% ipython --no-banner

In [1]: import numpy as np

In [2]: import numpy.linalg as la

In [3]: np.set_printoptions(precision=4, suppress=True, linewidth=160, floatmode="fixed")

In [4]: data = np.load("test9.npy")

In [5]: print(data)
[[ 0  0 -5  0]
 [ 5  0  0  0]
 [ 0 -5  0  0]
 [ 0  0  0  2]]

In [6]: Q, Rm = la.qr(data)

In [7]: print(np.trace(Q @ Q.T))
4.0

In [8]: print(Q.T @ Q)
[[1.0000 0.0000 0.0000 0.0000]
 [0.0000 1.0000 0.0000 0.0000]
 [0.0000 0.0000 1.0000 0.0000]
 [0.0000 0.0000 0.0000 1.0000]]

In [9]: X = np.array([[-1.3, 6.0, 1.0, -1.9, 0.5, -0.5, 1.3, -1.0, 0.5, -1.2],
   ...:     [-1.5, -9.0, -0.9, -0.6, -0.1, -1.8, 0.2, 0.0, -0.6, -0.4],
   ...:     [1.3, -31.0, 1.0, 1.1, -0.1, -0.1, 1.8, 1.2, 0.1, -2.7],
   ...:     [0.2, -12.0, -0.2, 1.0, 2.0, -0.3, 0.1, 0.1, -2.1, -0.3],
   ...:     [-0.6, 14.0, 0.4, 0.1, -2.4, 1.0, 0.6, -1.5, -1.1, -0.7]])

In [10]: # column 1 dominates

In [11]: f, r1 = X[1], X[2]

In [12]: print(f @ f)
88.23

In [13]: print(f @ r1)
277.06

In [14]: pr = (f @ r1) / (f @ f) * f

In [15]: print(r1 - pr)
[ 6.0103 -2.7382  3.8262  2.9841  0.2140  5.5524  1.1720  1.2000  1.9841 -1.4439]

In [16]: print(la.matrix_rank(np.outer(f, r1)))
1

In [17]: f = np.array([2, 1, -1])

In [18]: print(np.cross(X[1, :3], X[3, :3]))
[-9.0000 -0.4800 19.8000]

In [19]: print(np.polyval(f, X[1]))
[  2.0000 152.0000  -0.2800  -0.8800  -1.0800   3.6800  -0.7200  -1.0000  -0.8800  -1.0800]

In [20]: print(np.convolve(X[1], f))
[ -3.0000 -19.5000  -9.3000   6.9000   0.1000  -3.1000  -1.3000   2.0000  -1.4000  -1.4000   0.2000   0.4000]

In [21]: E = np.loadtxt("arr.csv", delimiter=",")

In [22]: print(E)
[[-3.0000  0.0000  0.0000]
 [ 3.0000  3.0000  0.0000]
 [ 3.0000 -3.0000 -2.0000]]

In [23]: f = np.array([3, -5, -5])

In [24]: out = E + np.outer(f, np.eye(3)[0])

In [25]: print(round(float(la.det(out) / la.det(E)), 4), np.round(1 + la.solve(E, f)[0], 4))
0.0 0.0

In [26]: print(E @ E)
[[  9.0000   0.0000   0.0000]
 [  0.0000   9.0000   0.0000]
 [-24.0000  -3.0000   4.0000]]

In [27]: print(np.allclose(E, E.T))
False

In [28]: print(la.matrix_power(E, 2))
[[  9.0000   0.0000   0.0000]
 [  0.0000   9.0000   0.0000]
 [-24.0000  -3.0000   4.0000]]

In [29]: rng = np.random.default_rng(4992)

In [30]: idx = rng.permutation(3)

In [31]: out = E[:, idx] * rng.choice([-1, 1], 3)

In [32]: print(out)
[[-0.0000 -0.0000  3.0000]
 [-0.0000 -3.0000 -3.0000]
 [ 2.0000  3.0000 -3.0000]]

In [33]: Uu, _, VT = la.svd(E.T @ out)

In [34]: print(idx)
[2 1 0]

In [35]: print(np.round(Uu @ VT, 4) + 0)
[[ 0.0000  0.0000 -1.0000]
 [ 0.0000 -1.0000  0.0000]
 [-1.0000  0.0000  0.0000]]

In [36]: mat = np.load("mat.npy")

In [37]: print(mat)
[[-0.7000  1.1000  0.2000 -6.5000  1.8000 -0.6000 -0.7000]
 [-0.3000 -0.5000 -1.4000  1.0000 -0.7000 -1.2000 -1.2000]
 [-0.1000 -0.3000 -2.4000  4.5000  2.1000  1.6000  0.8000]
 [ 0.5000  0.0000  0.6000  7.5000  0.4000  1.3000 -1.3000]
 [-1.2000  0.4000  0.6000  6.5000  0.8000  0.3000 -0.1000]
 [-1.2000 -0.5000  0.5000  7.0000 -1.0000 -0.7000  0.0000]
 [-1.8000 -0.9000  0.9000 -1.0000  0.4000  0.8000  0.4000]
 [-0.3000  0.0000  1.2000 -1.0000 -0.3000 -0.2000  0.5000]]

In [38]: out = np.array([[-7, 9, -4],
    ...:     [-7, -9, -5],
    ...:     [9, -6, -4],
    ...:     [-4, 5, -1],
    ...:     [3, 0, 8],
    ...:     [-5, 1, -2],
    ...:     [-2, 4, -8]])

In [39]: print(np.einsum("ij,ij->i", mat, mat))
[48.0800  6.6700 33.7200 60.4000 44.9500 52.4300  6.8200  2.9100]

In [40]: print(np.vstack([mat, out.T]).shape)
(11, 7)

In [41]: print(la.matrix_rank(mat @ out))
3

In [42]: C2 = mat.T @ mat

In [43]: print(np.allclose(C2, C2.T))
True

In [44]: print(la.eigvalsh(C2)[::-1])
[215.0043  16.2757  10.6210   6.1805   5.7849   2.0788   0.0348]

In [45]: print(la.svd(mat, compute_uv=False) ** 2)
[215.0043  16.2757  10.6210   6.1805   5.7849   2.0788   0.0348]

In [46]: print(np.diag(C2))
[  7.0500   2.7700  10.9800 213.0000  10.1900   7.3100   4.6800]

In [47]: print((mat @ mat.T).shape)
(8, 8)

In [48]: F = np.abs(np.array([[0, -1, 0, 1, -1, 0, -1, 2, 1, 1],
    ...:     [-2, -1, -1, -2, -2, -2, 0, 2, -2, 2],
    ...:     [-2, 2, -2, 2, -2, -2, 1, 2, -2, 2],
    ...:     [0, -2, -1, 1, 0, 2, -1, -1, -1, -2],
    ...:     [2, 2, 0, 0, 2, 1, 1, 2, 0, 2],
    ...:     [-2, -1, -2, -1, 1, -1, 1, -1, 1, -1],
    ...:     [-2, 0, 0, 0, -1, 2, -2, 0, -1, -2],
    ...:     [0, 0, -2, 2, 2, -1, 2, -1, 2, 2],
    ...:     [1, -2, -2, -1, 0, -1, -1, -2, -1, -2],
    ...:     [-2, 1, -1, 0, 1, 1, 2, 2, -1, 1]])) + np.eye(10)

In [49]: F = F / F.sum(axis=1, keepdims=True)

In [50]: print(F)
[[0.1111 0.1111 0.0000 0.1111 0.1111 0.0000 0.1111 0.2222 0.1111 0.1111]
 [0.1176 0.1176 0.0588 0.1176 0.1176 0.1176 0.0000 0.1176 0.1176 0.1176]
 [0.1000 0.1000 0.1500 0.1000 0.1000 0.1000 0.0500 0.1000 0.1000 0.1000]
 [0.0000 0.1667 0.0833 0.1667 0.0000 0.1667 0.0833 0.0833 0.0833 0.1667]
 [0.1538 0.1538 0.0000 0.0000 0.2308 0.0769 0.0769 0.1538 0.0000 0.1538]
 [0.1538 0.0769 0.1538 0.0769 0.0769 0.1538 0.0769 0.0769 0.0769 0.0769]
 [0.1818 0.0000 0.0000 0.0000 0.0909 0.1818 0.2727 0.0000 0.0909 0.1818]
 [0.0000 0.0000 0.1333 0.1333 0.1333 0.0667 0.1333 0.1333 0.1333 0.1333]
 [0.0714 0.1429 0.1429 0.0714 0.0000 0.0714 0.0714 0.1429 0.1429 0.1429]
 [0.1538 0.0769 0.0769 0.0000 0.0769 0.0769 0.1538 0.1538 0.0769 0.1538]]

In [51]: idx = rng.permutation(10)

In [52]: print(idx)
[7 5 8 3 2 1 9 4 6 0]

In [53]: out = F[idx][:, idx]

In [54]: print(np.allclose(out, F))
False

In [55]: print(np.round(np.trace(out), 4))
1.6328

In [56]: W0 = np.array([[1, 0, 0, 0], [0, 1, 0, 0], [0, 0, 0, 0], [0, 0, 0, 3]])

In [57]: def softmax(z):
    ...:     e = np.exp(z - z.max(axis=-1, keepdims=True))
    ...:     return e / e.sum(axis=-1, keepdims=True)
    ...: 

In [58]: print(softmax(W0[1]))
[0.1749 0.4754 0.1749 0.1749]

In [59]: att = W0 @ W0.T / np.sqrt(4)

In [60]: print(softmax(att)[1] @ W0)
[0.2151 0.3547 0.0000 0.6453]

In [61]: print(softmax(att))
[[0.3547 0.2151 0.2151 0.2151]
 [0.2151 0.3547 0.2151 0.2151]
 [0.2500 0.2500 0.2500 0.2500]
 [0.0108 0.0108 0.0108 0.9677]]

In [62]: print(softmax(att + np.triu(np.full(att.shape, -np.inf), 1)))
[[1.0000 0.0000 0.0000 0.0000]
 [0.3775 0.6225 0.0000 0.0000]
 [0.3333 0.3333 0.3333 0.0000]
 [0.0108 0.0108 0.0108 0.9677]]

In [63]: vals, evecs = la.eigh(W0)

In [64]: x = np.array([3, 2, 0, 1])

In [65]: print((np.sign(evecs[:, -1].round(6)) == np.sign(evecs[0, -1].round(6))).astype(int))
[1 1 1 0]

In [66]: print(evecs * np.maximum(vals, 0) @ evecs.T)
[[1.0000 0.0000 0.0000 0.0000]
 [0.0000 1.0000 0.0000 0.0000]
 [0.0000 0.0000 0.0000 0.0000]
 [0.0000 0.0000 0.0000 3.0000]]

In [67]: out = W0[0, 0] * W0[1:] - np.outer(W0[1:, 0], W0[0])

In [68]: print(out)
[[0 1 0 0]
 [0 0 0 0]
 [0 0 0 3]]

In [69]: print(np.flatnonzero(~out.round(6).any(axis=1)))
[1]

In [70]: print(la.matrix_rank(out), la.matrix_rank(W0))
2 3

In [71]: print((W0 != 0).astype(int))
[[1 0 0 0]
 [0 1 0 0]
 [0 0 0 0]
 [0 0 0 1]]

In [72]: print(np.sort(la.eigvals(W0).real))
[0.0000 1.0000 1.0000 3.0000]

In [73]: print(np.round(la.det(W0), 4))
0.0

In [74]: print(np.flatnonzero(la.matrix_power((W0 != 0) + (W0.T != 0) + np.eye(4), 4)[0]))
[0]

In [75]: K = np.load("data.npy")

In [76]: print(K)
[[ 1  0 -3  3  2 -2  2]
 [-1 -2  0 -1  0  2 -1]
 [-1 -4 -3  1  2  2  0]]

In [77]: print(np.round(la.norm(K, 2), 4))
6.6724

In [78]: print(la.norm(K, axis=1))
[5.5678 3.3166 5.9161]

In [79]: print(K[2] @ K[1])
12

In [80]: print(round(la.norm(K, 1), 4), round(la.norm(K, np.inf), 4))
6.0 13.0

In [81]: print(round(la.norm(K, 2) / la.norm(K), 4))
0.7604

In [82]: feats = np.loadtxt("x.csv", delimiter=",")

In [83]: print(feats)
[[-13.0000   1.0000   1.0000   2.0000   1.0000   2.0000   2.0000   2.0000]
 [  0.0000 -20.0000   1.0000   0.0000   0.0000   0.0000   3.0000   0.0000]
 [  3.0000   3.0000 -16.0000   2.0000   3.0000   1.0000   2.0000   0.0000]
 [  1.0000   0.0000   2.0000  19.0000   2.0000   0.0000   0.0000   1.0000]
 [  0.0000   3.0000   2.0000   0.0000  -3.0000   1.0000   3.0000   2.0000]
 [  1.0000   1.0000   2.0000   3.0000   3.0000  18.0000   3.0000   2.0000]
 [  0.0000   2.0000   0.0000   0.0000   3.0000   3.0000  13.0000   0.0000]
 [  0.0000   1.0000   2.0000   3.0000   1.0000   2.0000   1.0000  -2.0000]]

In [84]: print(np.allclose(feats @ feats.T, feats.T @ feats))
False

In [85]: print((feats - feats.T) / 2)
[[ 0.0000  0.5000 -1.0000  0.5000  0.5000  0.5000  1.0000  1.0000]
 [-0.5000  0.0000 -1.0000  0.0000 -1.5000 -0.5000  0.5000 -0.5000]
 [ 1.0000  1.0000  0.0000  0.0000  0.5000 -0.5000  1.0000 -1.0000]
 [-0.5000  0.0000  0.0000  0.0000  1.0000 -1.5000  0.0000 -1.0000]
 [-0.5000  1.5000 -0.5000 -1.0000  0.0000 -1.0000  0.0000  0.5000]
 [-0.5000  0.5000  0.5000  1.5000  1.0000  0.0000  0.0000  0.0000]
 [-1.0000 -0.5000 -1.0000  0.0000  0.0000  0.0000  0.0000 -0.5000]
 [-1.0000  0.5000  1.0000  1.0000 -0.5000  0.0000  0.5000  0.0000]]

In [86]: print(feats @ feats)
[[176.0000 -19.0000 -14.0000  26.0000   5.0000  22.0000  16.0000 -22.0000]
 [  3.0000 409.0000 -36.0000   2.0000  12.0000  10.0000 -19.0000   0.0000]
 [-84.0000 -91.0000 274.0000  15.0000 -41.0000  17.0000  21.0000  16.0000]
 [ 12.0000  14.0000  13.0000 370.0000  40.0000   8.0000  13.0000  23.0000]
 [  7.0000 -54.0000 -29.0000  13.0000  29.0000  30.0000  48.0000  -8.0000]
 [ 14.0000  22.0000  22.0000 123.0000  69.0000 344.0000 113.0000  43.0000]
 [  3.0000  -2.0000  14.0000   9.0000  39.0000  96.0000 193.0000  12.0000]
 [ 11.0000  -9.0000 -23.0000  61.0000  16.0000  38.0000  27.0000  13.0000]]

In [87]: print(np.allclose(feats, feats.T))
False

In [88]: print(round(np.abs(la.eigvals(feats)).max(), 4))
21.1894

In [89]: print((feats + feats.T) / 2)
[[-13.0000   0.5000   2.0000   1.5000   0.5000   1.5000   1.0000   1.0000]
 [  0.5000 -20.0000   2.0000   0.0000   1.5000   0.5000   2.5000   0.5000]
 [  2.0000   2.0000 -16.0000   2.0000   2.5000   1.5000   1.0000   1.0000]
 [  1.5000   0.0000   2.0000  19.0000   1.0000   1.5000   0.0000   2.0000]
 [  0.5000   1.5000   2.5000   1.0000  -3.0000   2.0000   3.0000   1.5000]
 [  1.5000   0.5000   1.5000   1.5000   2.0000  18.0000   3.0000   2.0000]
 [  1.0000   2.5000   1.0000   0.0000   3.0000   3.0000  13.0000   0.5000]
 [  1.0000   0.5000   1.0000   2.0000   1.5000   2.0000   0.5000  -2.0000]]

In [90]: idx = rng.permutation(4)

In [91]: print(idx)
[2 0 1 3]

In [92]: out = data[idx][:, idx]

In [93]: print(out)
[[ 0  0 -5  0]
 [-5  0  0  0]
 [ 0  5  0  0]
 [ 0  0  0  2]]

In [94]: print(np.allclose(out, data))
False

In [95]: print(np.round(la.det(out), 4), round(la.det(data[idx]), 4))
250.0 250.0

In [96]: print(np.sort(np.abs(la.eigvals(out))))
[2.0000 5.0000 5.0000 5.0000]

In [97]: x = np.array([2, 1, -5, 2, 0, 1, -2, -3])

In [98]: h = np.maximum(feats @ x, 0)

In [99]: print(h)
[ 0.0000  0.0000 90.0000 27.0000  0.0000  5.0000  0.0000  3.0000]

In [100]: print(np.tanh(feats @ x))
[-1.0000 -1.0000  1.0000  1.0000 -1.0000  0.9999 -1.0000  0.9951]

In [101]: print(feats * (h > 1e-9)[:, None])
[[ -0.0000   0.0000   0.0000   0.0000   0.0000   0.0000   0.0000   0.0000]
 [  0.0000  -0.0000   0.0000   0.0000   0.0000   0.0000   0.0000   0.0000]
 [  3.0000   3.0000 -16.0000   2.0000   3.0000   1.0000   2.0000   0.0000]
 [  1.0000   0.0000   2.0000  19.0000   2.0000   0.0000   0.0000   1.0000]
 [  0.0000   0.0000   0.0000   0.0000  -0.0000   0.0000   0.0000   0.0000]
 [  1.0000   1.0000   2.0000   3.0000   3.0000  18.0000   3.0000   2.0000]
 [  0.0000   0.0000   0.0000   0.0000   0.0000   0.0000   0.0000   0.0000]
 [  0.0000   1.0000   2.0000   3.0000   1.0000   2.0000   1.0000  -2.0000]]

In [102]: print(np.maximum(feats @ x, 0) - np.maximum(-feats @ x, 0))
[-34.0000 -31.0000  90.0000  27.0000 -18.0000   5.0000 -21.0000   3.0000]
